In [1]: import numpy as np

In [2]: import numpy.linalg as la

In [3]: np.set_printoptions(precision=3, suppress=True, linewidth=120)

In [4]: rng = np.random.default_rng(49)

In [5]: ang = np.sort(rng.uniform(-2, 2, 33))

In [6]: F = np.c_[ang, ang ** 2, ang ** 3] @ np.array([[-2, -1, -1, 2, 0, -1, 0, 0, 2],
   ...:     [1, 1, 2, -1, 1, 2, 0, 2, 1],
   ...:     [0, -1, -1, 0, 2, -2, 1, -2, 0]])

In [7]: print(F.round(3) + 0)
[[  7.677  13.097  16.882  -7.677 -10.945  24.248  -7.365  22.302  -0.106]
 [  7.555  12.764  16.469  -7.555 -10.561  23.602  -7.133  21.677  -0.144]
 [  7.233  11.895  15.389  -7.233  -9.568  21.92   -6.531  20.051  -0.244]
 [  7.072  11.472  14.862  -7.072  -9.093  21.104  -6.241  19.263  -0.292]
 [  6.726  10.582  13.749  -6.726  -8.105  19.385  -5.636  17.606  -0.392]
 [  6.558  10.16   13.22   -6.558  -7.644  18.572  -5.352  16.822  -0.439]
 [  5.741   8.214  10.762  -5.741  -5.589  14.831  -4.069  13.234  -0.644]
 [  5.52    7.714  10.127  -5.52   -5.083  13.875  -3.748  12.322  -0.694]
 [  4.931   6.452   8.513  -4.931  -3.854  11.47   -2.957  10.034  -0.81 ]
 [  3.074   3.111   4.148  -3.074  -1.075   5.204  -1.056   4.186  -1.   ]
 [  1.398   1.015   1.316  -1.398  -0.029   1.481  -0.165   0.932  -0.796]
 [  1.283   0.906   1.167  -1.283  -0.006   1.3    -0.133   0.789  -0.761]
 [  1.051   0.7     0.887  -1.051   0.025   0.967  -0.081   0.535  -0.678]
 [  1.034   0.685   0.867  -1.034   0.027   0.945  -0.077   0.518  -0.671]
 [ -0.073  -0.036  -0.034   0.073   0.001  -0.034   0.      0.003   0.076]
 [ -0.472  -0.219  -0.144   0.472   0.116  -0.165   0.02    0.109   0.622]
 [ -0.479  -0.222  -0.145   0.479   0.121  -0.166   0.022   0.112   0.634]
 [ -0.534  -0.248  -0.148   0.534   0.164  -0.18    0.032   0.137   0.735]
 [ -0.607  -0.286  -0.147   0.607   0.243  -0.198   0.052   0.174   0.885]
 [ -0.745  -0.371  -0.126   0.745   0.487  -0.247   0.121   0.247   1.234]
 [ -0.754  -0.378  -0.124   0.754   0.511  -0.252   0.128   0.252   1.263]
 [ -0.858  -0.477  -0.088   0.858   0.873  -0.331   0.242   0.293   1.635]
 [ -0.922  -0.577  -0.056   0.922   1.272  -0.432   0.376   0.29    1.964]
 [ -0.984  -0.779  -0.014   0.984   2.103  -0.683   0.669   0.192   2.514]
 [ -0.989  -1.234  -0.012   0.989   3.923  -1.363   1.35   -0.257   3.432]
 [ -0.975  -1.374  -0.03    0.975   4.463  -1.589   1.559  -0.429   3.664]
 [ -0.872  -2.018  -0.174   0.872   6.851  -2.678   2.504  -1.32    4.56 ]
 [ -0.858  -2.091  -0.195   0.858   7.114  -2.805   2.609  -1.428   4.649]
 [ -0.834  -2.213  -0.233   0.834   7.553  -3.02    2.786  -1.612   4.794]
 [ -0.768  -2.54   -0.344   0.768   8.704  -3.598   3.254  -2.116   5.16 ]
 [ -0.674  -2.978  -0.511   0.674  10.215  -4.385   3.874  -2.815   5.608]
 [ -0.461  -3.941  -0.934   0.461  13.434  -6.148   5.214  -4.414   6.475]
 [ -0.034  -5.849  -1.916   0.034  19.528  -9.714   7.798  -7.731   7.898]]

In [8]: # rank 3

In [9]: x0 = np.array([-3, 0, 1, -1, 3, -1, -1, 2, -1])

In [10]: a = np.maximum(F @ x0, 0)

In [11]: print(F.T @ a)
[-119.99  -554.346 -120.45   119.99  1856.495 -831.75   711.3   -554.807  987.782]
